$ ipython --no-banner

In [1]: import numpy as np

In [2]: np.set_printoptions(precision=4, suppress=True, linewidth=160)

In [3]: rnd = lambda a: np.round(a, 4) + 0

In [4]: W0 = np.load("w.npy")

In [5]: W0
Out[5]: 
array([[-1, -2, -2, -4],
       [ 0, -2,  0, -4],
       [-2, -4,  2,  4],
       [ 0, -4,  0,  4]])

In [6]: np.poly(W0)
Out[6]: array([  1.,  -3., -28.,  36., 144.])

In [7]: W0.reshape(-1, 2)
Out[7]: 
array([[-1, -2],
       [-2, -4],
       [ 0, -2],
       [ 0, -4],
       [-2, -4],
       [ 2,  4],
       [ 0, -4],
       [ 0,  4]])

In [8]: T = W0.reshape(4, 2, -1)

In [9]: T[:, 0]
Out[9]: 
array([[-1, -2],
       [ 0, -2],
       [-2, -4],
       [ 0, -4]])

In [10]: Q, V = np.linalg.qr(W0[:, :2])[0], np.linalg.qr(W0[:, 2:])[0]

In [11]: sig = np.linalg.svd(Q.T @ V, compute_uv=False)

In [12]: rnd(np.linalg.norm(Q @ Q.T - V @ V.T, 2))
Out[12]: np.float64(0.9487)

In [13]: hat = np.triu(np.array([[0, 2, 1, 1], [1, 2, 1, 0], [2, 1, 1, 1], [1, 2, 1, 2]]), 1) + np.eye(4)

In [14]: M2 = hat @ W0 @ np.linalg.inv(hat)

In [15]: hat @ W0 - W0 @ hat
Out[15]: 
array([[ -2., -10.,   5.,   3.],
       [ -2.,  -4.,   4.,   4.],
       [  0.,   0.,   6.,   4.],
       [  0.,   0.,   4.,   0.]])

In [16]: np.trace(M2), np.trace(W0)
Out[16]: (np.float64(3.0), np.int64(3))

In [17]: np.linalg.matrix_rank(M2)
Out[17]: np.int64(4)

In [18]: C2 = W0.T @ W0

In [19]: np.diag(C2)
Out[19]: array([ 5, 40,  8, 64])

In [20]: np.linalg.matrix_rank(C2)
Out[20]: np.int64(4)

In [21]: np.allclose(C2, C2.T)
Out[21]: True

In [22]: m1 = np.load("layer15.npy")

In [23]: m1
Out[23]: 
array([[ 0.8, -8.5, -0.5,  1.3,  0.3,  1.2],
       [ 1. , -3.5,  1.1, -1.1,  1.5, -0.1],
       [-0.2,  1. ,  0.2,  0. ,  0.6, -0.3],
       [-0.8,  0. , -0.3,  0.6,  1.6, -0.8]])

In [24]: vec = np.array([2, 0, -2, 1, 2, 2])

In [25]: m1 @ np.eye(6)[1]
Out[25]: array([-8.5, -3.5,  1. ,  0. ])

In [26]: rnd(m1 @ vec)
Out[26]: array([ 6.9,  1.5, -0.2,  1.2])

In [27]: rnd(np.einsum("ij,j->i", m1, vec))
Out[27]: array([ 6.9,  1.5, -0.2,  1.2])

In [28]: rnd((m1 * vec).sum(axis=1))
Out[28]: array([ 6.9,  1.5, -0.2,  1.2])

In [29]: C2 = m1.T @ m1

In [30]: rnd(np.trace(C2)), (m1 ** 2).sum()
Out[30]: (np.float64(100.11), np.float64(100.11))

In [31]: np.linalg.matrix_rank(C2)
Out[31]: np.int64(4)

In [32]: rnd(np.diag(C2))
Out[32]: array([ 2.32, 85.5 ,  1.59,  3.26,  5.26,  2.18])

In [33]: rnd(np.linalg.eigvalsh(C2)[::-1])
Out[33]: array([89.2126,  6.6446,  4.2087,  0.0442,  0.    ,  0.    ])

In [34]: rnd(C2)
Out[34]: 
array([[  2.32, -10.5 ,   0.9 ,  -0.54,   0.34,   1.56],
       [-10.5 ,  85.5 ,   0.6 ,  -7.2 ,  -7.2 , -10.15],
       [  0.9 ,   0.6 ,   1.59,  -2.04,   1.14,  -0.53],
       [ -0.54,  -7.2 ,  -2.04,   3.26,  -0.3 ,   1.19],
       [  0.34,  -7.2 ,   1.14,  -0.3 ,   5.26,  -1.25],
       [  1.56, -10.15,  -0.53,   1.19,  -1.25,   2.18]])

In [35]: (m1 @ m1.T).shape
Out[35]: (4, 4)

In [36]: rnd(np.linalg.svd(m1, compute_uv=False) ** 2)
Out[36]: array([89.2126,  6.6446,  4.2087,  0.0442])

In [37]: rng = np.random.default_rng(7324)

In [38]: M2 = m1 + rng.integers(-2, 3, (4, 3)) @ rng.integers(-2, 3, (3, 6))

In [39]: M2
Out[39]: 
array([[ 1.8, -3.5,  1.5, -2.7,  0.3,  2.2],
       [ 4. , -7.5,  1.1, -1.1,  4.5,  2.9],
       [-1.2,  1. ,  0.2,  2. , -0.4, -1.3],
       [ 1.2,  5. ,  1.7, -5.4,  2.6,  1.2]])

In [40]: rnd(M2 - m1)
Out[40]: 
array([[ 1.,  5.,  2., -4.,  0.,  1.],
       [ 3., -4.,  0.,  0.,  3.,  3.],
       [-1.,  0.,  0.,  2., -1., -1.],
       [ 2.,  5.,  2., -6.,  1.,  2.]])

In [41]: np.linalg.matrix_rank(M2 - m1, tol=1e-8)
Out[41]: np.int64(3)

In [42]: rnd(np.diff(m1, axis=0))
Out[42]: 
array([[ 0.2,  5. ,  1.6, -2.4,  1.2, -1.3],
       [-1.2,  4.5, -0.9,  1.1, -0.9, -0.2],
       [-0.6, -1. , -0.5,  0.6,  1. , -0.5]])

In [43]: rnd(m1 - m1[0])
Out[43]: 
array([[ 0. ,  0. ,  0. ,  0. ,  0. ,  0. ],
       [ 0.2,  5. ,  1.6, -2.4,  1.2, -1.3],
       [-1. ,  9.5,  0.7, -1.3,  0.3, -1.5],
       [-1.6,  8.5,  0.2, -0.7,  1.3, -2. ]])

In [44]: np.abs(m1).max()
Out[44]: np.float64(8.5)

In [45]: rnd(np.linalg.svd(m1, compute_uv=False))
Out[45]: array([9.4452, 2.5777, 2.0515, 0.2102])

In [46]: np.count_nonzero(m1)
Out[46]: np.int64(22)

In [47]: np.linalg.rank(m1)
---------------------------------------------------------------------------
AttributeError                            Traceback (most recent call last)
Cell In[47], line 1
----> 1 np.linalg.rank(m1)

AttributeError: module 'numpy.linalg' has no attribute 'rank'

In [48]: np.zeros(4, 6)
---------------------------------------------------------------------------
TypeError                                 Traceback (most recent call last)
Cell In[48], line 1
----> 1 np.zeros(4, 6)

TypeError: Cannot interpret '6' as a data type

In [49]: arr = np.load("block11.npy")

In [50]: arr
Out[50]: 
array([[-19.919 , -25.4767,  19.2146,   4.2586,  28.7631,   3.4445, -65.7475,  10.1535,   0.1515,  41.2192],
       [-19.5235, -26.2207,  18.9924,   6.1734,  27.211 ,   2.3156, -67.2472,   9.0221,   2.7106,  41.9857],
       [-20.8402, -26.2814,  19.6451,   4.6994,  26.6093,   2.7783, -66.6336,   9.7395,   3.2798,  40.2582],
       [-10.0085, -37.1685,  -9.9292, -12.6479, -17.6846,   0.4805, -22.7165,   1.2524,   2.5487,  13.2258],
       [-20.0398, -24.9669,  18.8163,   3.4194,  27.1309,   0.9002, -64.5532,   9.9236,   3.0633,  39.0247],
       [ -8.1604, -37.833 ,  -8.4825, -13.0751, -19.8179,   1.8436, -20.3845,   2.007 ,   3.1551,  11.9527],
       [ -8.3918, -38.7114,  -8.321 , -10.7372, -19.9143,   2.4381, -20.6242,   1.4125,   3.1859,  12.3526],
       [-18.2211, -26.5203,  20.9188,   4.2183,  25.8183,   2.8115, -65.2248,  12.021 ,   3.7566,  39.2407],
       [ -6.8973,  18.7145,  10.5133,  15.0017,  16.7511,  -9.8414,   6.7569,  10.6252, -19.9254,  17.2077],
       [-19.8999, -26.869 ,  19.9163,   5.1434,  26.039 ,   3.492 , -67.2234,  10.3455,   3.2627,  40.7008],
       [-20.3026, -25.259 ,  20.7754,   2.116 ,  25.3649,   2.7543, -65.6633,   9.7195,   0.4116,  38.6288],
       [-20.4724, -25.8788,  22.1635,   1.7337,  26.5437,   2.7459, -64.4141,   9.6141,   2.0348,  39.747 ],
       [ -8.1364,  17.3652,  10.3415,  17.3469,  13.8509, -10.3778,   7.6304,   9.9969, -22.3958,  17.6563],
       [ -6.8032, -38.9429, -10.3298, -12.521 , -20.0229,   1.5825, -22.4098,   2.2022,   2.0906,  12.3427],
       [ -6.8206, -38.2281, -10.6039, -13.5427, -20.9024,   2.5692, -21.8386,   3.0888,   2.5948,  11.1138],
       [-19.8375, -26.0089,  18.6995,   4.5587,  26.4193,   0.8537, -65.9437,   9.7476,   0.9729,  41.3608],
       [-19.223 , -26.9698,  19.5137,   3.0417,  25.8663,   3.522 , -65.    ,  10.1202,   2.5714,  40.9329],
       [-20.6647, -27.1484,  20.712 ,   2.876 ,  27.0542,   0.7942, -65.0615,   9.5642,   2.0742,  38.3879]])

In [51]: vec = np.array([-1, -1, -2, 3, -2, 2, 1, 0, -1, 1])

In [52]: y = arr @ vec

In [53]: rnd(np.linalg.solve(arr.T @ arr, arr.T @ y))
Out[53]: array([-1., -1., -2.,  3., -2.,  2.,  1.,  0., -1.,  1.])

In [54]: y = y + 0.05 * rng.normal(size=18)

In [55]: rnd(y)
Out[55]: 
array([-55.6563, -51.4544, -55.3823,  53.4339, -63.3866,  55.4505,  64.8749, -60.2679,   2.9006, -52.5394, -62.2812, -67.0475,  21.2971,  59.8914,  59.2046,
       -54.473 , -55.0583, -66.3128])

In [56]: c, *_ = np.linalg.lstsq(arr, y)

In [57]: rnd(np.linalg.norm(y - arr @ c))
Out[57]: np.float64(0.1429)

In [58]: data = np.load("arr.npy")

In [59]: data
Out[59]: 
array([[0, 0, 1, 1, 0],
       [0, 0, 1, 1, 0],
       [1, 1, 0, 0, 0],
       [1, 1, 0, 0, 1],
       [0, 0, 0, 1, 0]])

In [60]: rank = np.linalg.matrix_rank(data)

In [61]: rank
Out[61]: np.int64(4)

In [62]: N = np.linalg.svd(data)[2][rank:].T

In [63]: [int(np.linalg.matrix_rank(np.delete(data, i, axis=0))) for i in range(5)]
Out[63]: [4, 4, 3, 3, 3]

In [64]: [int(np.linalg.matrix_rank(data[:i])) for i in range(1, len(data) + 1)]
Out[64]: [1, 1, 2, 3, 4]

In [65]: [int(np.linalg.matrix_rank(data[:, :j + 1])) for j in range(5)]
Out[65]: [1, 1, 2, 3, 4]

In [66]: feats = np.loadtxt("run0.csv", delimiter=",")

In [67]: feats
Out[67]: 
array([[ -2.2893, -10.3012,   8.8257,  -7.6202,   7.3706, -10.1866,   1.7197,  10.8602,  -5.2207],
       [ -0.4659,  13.3454,  14.3227,   0.8574,   0.3108,  -2.7545,  -0.7994, -15.2235,  -4.8309],
       [-10.6906,  -0.9005,  -8.2454,  -5.3798,  -2.5809,   5.073 ,   1.1328,  -5.718 ,   2.4506],
       [ 12.1112,  10.3097,  -9.4001,   0.9959,  -4.8055,  -1.1021,  -7.3412,   5.9199,  -0.4503],
       [ -8.0302,  -6.1105,   4.1591,   0.1022,   3.2187,  -3.415 ,   6.6393,  -6.9592, -13.0954],
       [  3.6103,  19.4153,   5.8852,  12.9731,  -0.0637,  12.5253,  -2.668 ,   3.0468,  -3.9663],
       [ -0.5259,  -7.6022,   0.1401,  -8.1288,   0.1733,  20.5019,   4.3973, -21.1832,  -0.6386],
       [-16.2134,   6.3869,   1.9851,   2.0635,   3.5035,   0.6671,   7.5136, -14.1677,   3.6443],
       [  4.0356,   7.8664, -11.3046,   0.771 ,  -8.0065, -11.5275,  11.2331,  -2.5815,  -6.5664],
       [ -8.4692,  -9.5488,  -1.3274, -10.267 ,  10.0623,  -4.8284, -14.8428, -13.2786,   4.2877],
       [  6.9744,   0.4165,   8.3138,   5.7424,  -0.9196,  -4.2589,   1.1988,   1.9998,  -2.5787],
       [  4.4424,  13.6894,   3.0598,  -2.8737,  -1.6834,   5.7267,   6.2475,  -7.3465,  -3.2499],
       [ -7.7681, -11.4633,  11.065 ,  -0.3452,  -0.9574, -10.6513, -10.0645,   1.7125,  -3.0717],
       [ -2.8731,   0.2875,  -5.6932,  -3.7835,  -0.6108,   1.8015,  10.7754,  -4.9256,  -0.8625],
       [  4.6454,   2.0392,  -7.0648,  -0.627 ,  -5.1264,  -0.3765,  -7.8998,  13.6692,   2.8891],
       [ -0.9751,   0.4083, -10.8938,  -3.4502,   2.2   ,   2.387 ,  -1.6251,   9.1077,   5.9158],
       [  0.907 ,  18.4233,  -6.8625,   2.5505,   3.3424,   0.2511,  -6.8499,  -9.8667,  -5.2819],
       [ -0.455 ,  17.2387,   8.7808,   5.8185,  -4.8314,  -5.0343,   1.449 ,   8.0138,   1.3413],
       [ -0.548 ,   4.0454,   3.3377,  -1.5699,  -3.5505,  -6.8842,   2.7873, -13.5236,  -2.5063],
       [  2.7326,  -4.1167,   4.1901,  -3.1948,   4.7068,  -1.99  ,  -5.1197, -17.1109,  -3.7707],
       [-11.3053,  -8.2924, -11.264 ,   1.9435,  -4.6675,  -0.8081,  -3.4394,  11.3524,   2.3474],
       [ -4.6311,  -8.1538,  -2.7715, -13.5753,   3.9203,  -4.5472,  -8.6152,  11.6807,   3.0181],
       [  3.4707,  15.5404,  -3.8236,  -0.8162,   4.7843,   5.0419,  -7.6667, -10.6886,   1.2523]])

In [68]: labels = feats[:, 7] > np.median(feats[:, 7])

In [69]: u = feats[labels].mean(axis=0) - feats[~labels].mean(axis=0)

In [70]: rnd(u)
Out[70]: array([ 3.3813, -1.8487, -1.3304,  2.7754, -3.2507, -4.652 , -2.7196, 18.4643,  1.3069])

In [71]: np.argsort(-np.abs(u).round(6), kind="stable")
Out[71]: array([7, 5, 0, 4, 3, 6, 1, 2, 8])

In [72]: ((feats - feats.mean(axis=0)) @ u > 0).astype(int)
Out[72]: array([1, 0, 0, 1, 0, 1, 0, 0, 1, 0, 1, 0, 1, 0, 1, 1, 0, 1, 0, 0, 1, 1, 0])

In [73]: (((feats - feats.mean(axis=0)) @ u > 0) == labels).mean()
Out[73]: np.float64(1.0)

In [74]: mat = np.loadtxt("out19.csv", delimiter=",")

In [75]: mat
Out[75]: 
array([[ 3.,  2.,  1.,  3.,  2., -1.],
       [-1.,  3.,  2.,  1.,  3.,  2.],
       [ 2., -1.,  3.,  2.,  1.,  3.],
       [ 3.,  2., -1.,  3.,  2.,  1.],
       [ 1.,  3.,  2., -1.,  3.,  2.],
       [ 2.,  1.,  3.,  2., -1.,  3.]])

In [76]: u = np.array([-2, 1, 1, -1, 0, 2])

In [77]: M2 = mat + np.outer(u, np.eye(6)[3])

In [78]: rnd(np.linalg.det(M2) / np.linalg.det(mat)), rnd(1 + np.linalg.solve(mat, u)[3])
Out[78]: (np.float64(1.1), np.float64(1.1))

In [79]: np.linalg.matrix_rank(M2 - mat)
Out[79]: np.int64(1)

In [80]: M2
Out[80]: 
array([[ 3.,  2.,  1.,  1.,  2., -1.],
       [-1.,  3.,  2.,  2.,  3.,  2.],
       [ 2., -1.,  3.,  3.,  1.,  3.],
       [ 3.,  2., -1.,  2.,  2.,  1.],
       [ 1.,  3.,  2., -1.,  3.,  2.],
       [ 2.,  1.,  3.,  4., -1.,  3.]])

In [81]: M = np.load("a.npy")

In [82]: M
Out[82]: 
array([[ 15.6013,  -0.7746, -16.3474,   2.1433, -19.8293],
       [  1.5752,   7.6822,   9.8707, -13.7227,  38.0464],
       [ 17.701 ,  -2.4641, -12.7898,   4.4388, -18.2103],
       [  2.2034,   7.2473,   8.4446, -15.4444,  39.4325],
       [  2.5845,   5.3948,   7.717 , -14.8943,  39.136 ],
       [ 17.2686,   0.7262, -13.9511,   3.9987, -18.5978],
       [ 16.8084,  -1.4423, -15.2738,   4.8267, -18.8016],
       [ -0.0188,   7.8717,   7.997 , -14.004 ,  40.4376],
       [  3.5024,   8.4638,   6.4854, -13.2854,  41.2604],
       [  4.0634,   8.5709,   8.1979, -14.3939,  40.5773],
       [  3.0864,   8.3129,   7.1683, -14.5794,  40.8065],
       [  2.2966,   7.1312,   8.9205, -14.2184,  41.0362],
       [  2.3795,   8.092 ,   7.6641, -15.5964,  41.9712],
       [  2.244 ,   7.6728,   8.5775, -13.1929,  40.6472],
       [ -9.679 ,  14.346 ,   1.8145,  -6.153 , -12.0817],
       [  0.176 ,   6.9679,   7.1633, -13.9578,  41.77  ],
       [ 15.858 ,  -0.2861, -13.321 ,   1.9444, -20.2117],
       [-10.7507,  15.2856,   3.0243,  -7.0336, -14.3458],
       [ 15.3738,   1.8035, -13.8808,   4.7909, -21.4492],
       [-10.1387,  12.2306,   3.5906,  -6.1585, -10.9651],
       [ 15.3311,  -0.5351, -11.2057,   3.0729, -20.8848],
       [ -9.4584,  13.1199,   1.6667,  -2.8034, -11.6832],
       [ -9.7349,  14.5985,   2.1274,  -7.4996, -11.5463],
       [ 16.4098,  -0.1588, -13.7575,   2.9626, -20.431 ],
       [ 17.9367,   2.3267, -13.4485,   5.0596, -19.4367],
       [ 18.3812,  -0.4184, -12.7657,   3.9232, -20.9003]])

In [83]: labels = M[:, 0] > np.median(M[:, 0])

In [84]: u = M[labels].mean(axis=0) - M[~labels].mean(axis=0)

In [85]: rnd((((M - M.mean(axis=0)) @ u > 0) == labels).mean())
Out[85]: np.float64(0.6923)

In [86]: rnd(u)
Out[86]: array([ 16.4341,  -7.9628, -14.8821,  10.737 , -25.9972])
